$ python3 -q
>>> import numpy as np
>>> np.set_printoptions(suppress=True, linewidth=200)
>>> tidy = lambda a: np.round(a, 2) + 0
>>> K = np.load("layer11.npy")
>>> print(K)
[[ 1.91 -2.5  -1.73 -1.4 ]
 [-0.95  1.02  0.95  0.48]
 [ 0.95 -1.16 -0.83 -0.58]
 [-1.01  1.36  0.75  0.67]
 [-2.9   3.95  2.61  1.78]
 [-3.05  4.13  2.81  1.83]
 [-3.04  3.97  2.69  1.92]
 [-2.97  3.87  2.77  1.73]
 [ 2.08 -2.53 -1.66 -1.22]
 [-0.04 -0.07  0.03 -0.06]
 [ 2.01 -2.7  -1.72 -1.26]
 [ 0.08 -0.05  0.11 -0.02]
 [ 3.12 -3.87 -2.72 -1.78]
 [-0.03  0.15  0.25  0.02]
 [ 2.98 -3.81 -2.78 -1.73]
 [-2.07  2.78  1.73  1.31]]
>>> x = np.array([-1, 0, -1, 1])
>>> h1 = np.maximum(K @ x, 0)
>>> np.flatnonzero(h1 > 1e-9)
array([ 1,  3,  4,  5,  6,  7, 15])
>>> tidy(K.T @ h1)
array([-29.76,  39.55,  26.68,  18.19])
>>> t3 = np.stack([K, -2 * K, K[::-1]])
>>> np.linalg.matrix_rank(t3)
array([4, 4, 4])
>>> tidy(np.linalg.norm(t3, axis=(1, 2)))
array([16.86, 33.71, 16.86])
>>> print(np.linalg.matrix_rank(t3.reshape(3, -1)))
2
>>> t3.shape
(3, 16, 4)
>>> (t3 @ K.T).shape
(3, 16, 16)
>>> Xs = (K - K.mean(axis=0)) / K.std(axis=0)
>>> tidy(Xs.std(axis=0))
array([1., 1., 1., 1.])
>>> b = np.linalg.lstsq(np.delete(Xs, 2, axis=1), Xs[:, 2])[0]
>>> np.abs(b).argmax()
np.int64(0)
>>> M = np.loadtxt("dump.csv", delimiter=",")
>>> tidy(M)
array([[0.29, 0.29, 0.14, 0.29],
       [0.25, 0.25, 0.25, 0.25],
       [0.3 , 0.2 , 0.3 , 0.2 ],
       [0.25, 0.25, 0.17, 0.33]])
>>> # rows sum to 1
>>> rng = np.random.default_rng(275891)
>>> lab = rng.permutation(4)
>>> lab
array([1, 0, 3, 2])
>>> out = M[lab][:, lab]
>>> print(np.allclose(out, M))
False
>>> tidy(np.diag(out))
array([0.25, 0.29, 0.33, 0.3 ])
>>> tidy(np.linalg.det(out)), tidy(np.linalg.det(M[lab]))
(np.float64(0.0), np.float64(0.0))
>>> tidy(out)
array([[0.25, 0.25, 0.25, 0.25],
       [0.29, 0.29, 0.29, 0.14],
       [0.25, 0.25, 0.33, 0.17],
       [0.2 , 0.3 , 0.2 , 0.3 ]])
